$ python -q
>>> import numpy as np
>>> import numpy.linalg as la
>>> np.set_printoptions(precision=2, suppress=True, linewidth=100)
>>> def rd(a):
...     return np.round(a, 2) + 0
... 
>>> feats = np.load("w.npy")
>>> feats
array([[1.  , 0.2 , 0.04, 0.01, 0.  , 0.  , 0.  , 0.  , 0.  , 0.  , 0.  ],
       [0.2 , 1.  , 0.2 , 0.04, 0.01, 0.  , 0.  , 0.  , 0.  , 0.  , 0.  ],
       [0.04, 0.2 , 1.  , 0.2 , 0.04, 0.01, 0.  , 0.  , 0.  , 0.  , 0.  ],
       [0.01, 0.04, 0.2 , 1.  , 0.2 , 0.04, 0.01, 0.  , 0.  , 0.  , 0.  ],
       [0.  , 0.01, 0.04, 0.2 , 1.  , 0.2 , 0.04, 0.01, 0.  , 0.  , 0.  ],
       [0.  , 0.  , 0.01, 0.04, 0.2 , 1.  , 0.2 , 0.04, 0.01, 0.  , 0.  ],
       [0.  , 0.  , 0.  , 0.01, 0.04, 0.2 , 1.  , 0.2 , 0.04, 0.01, 0.  ],
       [0.  , 0.  , 0.  , 0.  , 0.01, 0.04, 0.2 , 1.  , 0.2 , 0.04, 0.01],
       [0.  , 0.  , 0.  , 0.  , 0.  , 0.01, 0.04, 0.2 , 1.  , 0.2 , 0.04],
       [0.  , 0.  , 0.  , 0.  , 0.  , 0.  , 0.01, 0.04, 0.2 , 1.  , 0.2 ],
       [0.  , 0.  , 0.  , 0.  , 0.  , 0.  , 0.  , 0.01, 0.04, 0.2 , 1.  ]])
>>> # equal to its transpose
>>> L = la.cholesky(feats)
>>> rd(L @ L.T)
array([[1.  , 0.2 , 0.04, 0.01, 0.  , 0.  , 0.  , 0.  , 0.  , 0.  , 0.  ],
       [0.2 , 1.  , 0.2 , 0.04, 0.01, 0.  , 0.  , 0.  , 0.  , 0.  , 0.  ],
       [0.04, 0.2 , 1.  , 0.2 , 0.04, 0.01, 0.  , 0.  , 0.  , 0.  , 0.  ],
       [0.01, 0.04, 0.2 , 1.  , 0.2 , 0.04, 0.01, 0.  , 0.  , 0.  , 0.  ],
       [0.  , 0.01, 0.04, 0.2 , 1.  , 0.2 , 0.04, 0.01, 0.  , 0.  , 0.  ],
       [0.  , 0.  , 0.01, 0.04, 0.2 , 1.  , 0.2 , 0.04, 0.01, 0.  , 0.  ],
       [0.  , 0.  , 0.  , 0.01, 0.04, 0.2 , 1.  , 0.2 , 0.04, 0.01, 0.  ],
       [0.  , 0.  , 0.  , 0.  , 0.01, 0.04, 0.2 , 1.  , 0.2 , 0.04, 0.01],
       [0.  , 0.  , 0.  , 0.  , 0.  , 0.01, 0.04, 0.2 , 1.  , 0.2 , 0.04],
       [0.  , 0.  , 0.  , 0.  , 0.  , 0.  , 0.01, 0.04, 0.2 , 1.  , 0.2 ],
       [0.  , 0.  , 0.  , 0.  , 0.  , 0.  , 0.  , 0.01, 0.04, 0.2 , 1.  ]])
>>> rd(np.prod(np.diag(L)) ** 2), rd(la.det(feats))
(np.float64(0.66), np.float64(0.66))
>>> rd(np.diag(L) ** 2)
array([1.  , 0.96, 0.96, 0.96, 0.96, 0.96, 0.96, 0.96, 0.96, 0.96, 0.96])
>>> rd(L)
array([[1.  , 0.  , 0.  , 0.  , 0.  , 0.  , 0.  , 0.  , 0.  , 0.  , 0.  ],
       [0.2 , 0.98, 0.  , 0.  , 0.  , 0.  , 0.  , 0.  , 0.  , 0.  , 0.  ],
       [0.04, 0.2 , 0.98, 0.  , 0.  , 0.  , 0.  , 0.  , 0.  , 0.  , 0.  ],
       [0.01, 0.04, 0.2 , 0.98, 0.  , 0.  , 0.  , 0.  , 0.  , 0.  , 0.  ],
       [0.  , 0.01, 0.04, 0.2 , 0.98, 0.  , 0.  , 0.  , 0.  , 0.  , 0.  ],
       [0.  , 0.  , 0.01, 0.04, 0.2 , 0.98, 0.  , 0.  , 0.  , 0.  , 0.  ],
       [0.  , 0.  , 0.  , 0.01, 0.04, 0.2 , 0.98, 0.  , 0.  , 0.  , 0.  ],
       [0.  , 0.  , 0.  , 0.  , 0.01, 0.04, 0.2 , 0.98, 0.  , 0.  , 0.  ],
       [0.  , 0.  , 0.  , 0.  , 0.  , 0.01, 0.04, 0.2 , 0.98, 0.  , 0.  ],
       [0.  , 0.  , 0.  , 0.  , 0.  , 0.  , 0.01, 0.04, 0.2 , 0.98, 0.  ],
       [0.  , 0.  , 0.  , 0.  , 0.  , 0.  , 0.  , 0.01, 0.04, 0.2 , 0.98]])
>>> B = la.inv(L)
>>> np.allclose(B, L.T)
False
>>> rd(la.cond(L))
np.float64(1.48)
>>> rd(la.det(L) * la.det(B))
np.float64(1.0)
>>> m1 = np.load("data.npy")
>>> m1
array([[-4,  2,  3, -3, -2],
       [ 1,  1, -3, -3, -5],
       [ 4,  0, -3, -2, -3],
       [ 4,  1, -5,  4,  2],
       [-5,  0, -4,  4,  4]])
>>> np.allclose(m1 @ m1.T, m1.T @ m1)
False
>>> (m1 - m1.T) / 2
array([[ 0. ,  0.5, -0.5, -3.5,  1.5],
       [-0.5,  0. , -1.5, -2. , -2.5],
       [ 0.5,  1.5,  0. ,  1.5,  0.5],
       [ 3.5,  2. , -1.5,  0. , -1. ],
       [-1.5,  2.5, -0.5,  1. ,  0. ]])
>>> rd(np.sort(np.abs(la.eigvals(m1))))
array([2.19, 2.25, 2.25, 6.97, 9.3 ])
>>> m1 @ m1
array([[ 28,  -9,  -4, -20, -25],
       [ -2,   0,  44, -32, -24],
       [-21,   6,  43, -26, -15],
       [-29,  13,  -4,  19,  18],
       [  0,  -6, -39,  55,  46]])
>>> P = np.triu(np.array([[2, 3, 3, 3, 1],
...     [1, 2, 1, 3, 0],
...     [1, 1, 2, 1, 1],
...     [2, 3, 0, 0, 3],
...     [1, 2, 3, 0, 2]]), 1) + np.eye(5)
>>> B = P @ m1 @ la.inv(P)
>>> rd(la.det(B))
np.float64(-716.0)
>>> P @ m1 - m1 @ P
array([[ 22.,  18., -27.,   4.,  -4.],
       [ 16.,   0., -22.,   7.,  14.],
       [ -1., -11., -21.,  -1.,  11.],
       [-15., -12., -25.,   2.,   1.],
       [  0.,  15.,  15.,  19.,  -3.]])
>>> la.matrix_rank(B)
np.int64(5)
>>> B
array([[  18.,  -46.,  -42.,  124., -364.],
       [  17.,  -47.,  -25.,  122., -360.],
       [   3.,   -8.,  -13.,   34.,  -89.],
       [ -11.,   34.,  -18.,  -35.,  148.],
       [  -5.,   15.,   -4.,  -22.,   79.]])
>>> B = m1 / np.sqrt((m1 ** 2).mean(axis=1, keepdims=True))
>>> rd(B[0])
array([-1.38,  0.69,  1.04, -1.04, -0.69])
>>> rd(la.norm(B, axis=1))
array([2.24, 2.24, 2.24, 2.24, 2.24])
>>> la.matrix_rank(m1 - m1.mean(axis=1, keepdims=True))
np.int64(4)
>>> B = np.array([[2, 3, 2], [-2, 3, -1]])
>>> basis = np.kron(B, m1)
>>> basis.shape
(10, 15)
>>> rd(la.norm(basis, 2)), rd(la.norm(B, 2) * la.norm(m1, 2))
(np.float64(47.85), np.float64(47.85))
>>> f, g = m1[0], m1[4]
>>> f @ g
np.int64(-12)
>>> f @ f
np.int64(42)
>>> pr = (f @ g) / (f @ f) * f
>>> rd((g - pr) @ f)
np.float64(0.0)
>>> la.matrix_rank(np.outer(f, g))
np.int64(1)
>>> J = np.loadtxt("x.csv", delimiter=",")
>>> J
array([[ 6.,  3.,  5.,  6.,  1.,  0.,  7.],
       [ 7.,  1.,  4.,  3.,  3.,  2.,  3.],
       [ 9.,  2.,  5.,  5.,  2.,  0.,  5.],
       [ 0.,  0.,  0.,  0.,  0.,  0.,  0.],
       [ 0.,  0.,  0.,  0.,  0.,  0.,  0.],
       [10.,  3.,  6.,  3.,  4.,  5.,  8.],
       [ 3.,  2.,  2.,  0.,  1.,  3.,  5.],
       [ 7.,  1.,  8.,  1.,  3.,  0.,  6.],
       [ 7.,  3.,  2.,  6.,  3.,  4.,  3.],
       [10.,  5.,  8.,  4.,  4.,  5., 11.],
       [ 7.,  4.,  3.,  5.,  1.,  3.,  8.],
       [ 0.,  0.,  0.,  0.,  0.,  0.,  0.],
       [ 7.,  0.,  5.,  0.,  5.,  3.,  3.],
       [11.,  5.,  4.,  8.,  5.,  8., 10.],
       [ 8.,  2.,  6.,  0.,  3.,  3.,  7.],
       [ 5.,  2.,  2.,  3.,  2.,  2.,  2.],
       [ 5.,  2.,  2.,  3.,  2.,  2.,  2.],
       [ 7.,  3.,  6.,  4.,  3.,  2.,  6.],
       [ 7.,  0.,  5.,  0.,  5.,  3.,  3.],
       [ 7.,  1.,  8.,  1.,  3.,  0.,  6.],
       [ 5.,  2.,  2.,  3.,  2.,  2.,  2.],
       [10.,  4.,  5.,  3.,  6.,  8.,  8.],
       [ 7.,  4.,  3.,  5.,  1.,  3.,  8.],
       [ 6.,  2.,  2.,  5.,  3.,  3.,  4.],
       [ 5.,  0.,  4.,  0.,  2.,  0.,  2.],
       [11.,  2.,  6.,  5.,  5.,  3.,  6.],
       [13.,  4.,  8.,  3.,  5.,  5.,  9.],
       [ 2.,  1.,  4.,  1.,  1.,  0.,  4.],
       [ 0.,  0.,  0.,  0.,  0.,  0.,  0.],
       [13.,  6.,  7., 12.,  4.,  4., 10.],
       [ 6.,  3.,  5.,  6.,  1.,  0.,  7.],
       [ 2.,  1.,  0.,  3.,  1.,  2.,  1.],
       [ 4.,  2.,  1.,  5.,  0.,  0.,  3.],
       [ 5.,  0.,  4.,  0.,  2.,  0.,  2.],
       [ 4.,  2.,  1.,  5.,  0.,  0.,  3.]])
>>> # row 4 repeats row 3
>>> def softmax(z):
...     e = np.exp(z - z.max(axis=-1, keepdims=True))
...     return e / e.sum(axis=-1, keepdims=True)
... 
>>> rd(softmax(J[1]))
array([0.9 , 0.  , 0.04, 0.02, 0.02, 0.01, 0.02])
>>> rd(softmax(J).sum(axis=1))
array([1., 1., 1., 1., 1., 1., 1., 1., 1., 1., 1., 1., 1., 1., 1., 1., 1., 1., 1., 1., 1., 1., 1.,
       1., 1., 1., 1., 1., 1., 1., 1., 1., 1., 1., 1.])
>>> rd(softmax(10 * J[1]))
array([1., 0., 0., 0., 0., 0., 0.])
>>> S = J @ J.T / np.sqrt(7)
>>> rd(softmax(S)[1] @ J)
array([13.,  6.,  7., 12.,  4.,  4., 10.])
>>> softmax(S).round(6).argmax(axis=1)
array([29, 29, 29,  0,  0, 29, 29, 29, 29, 29, 29,  0, 26, 29, 26, 29, 29, 29, 26, 29, 29, 29, 29,
       29, 26, 29, 29, 29,  0, 29, 29, 29, 29, 26, 29])
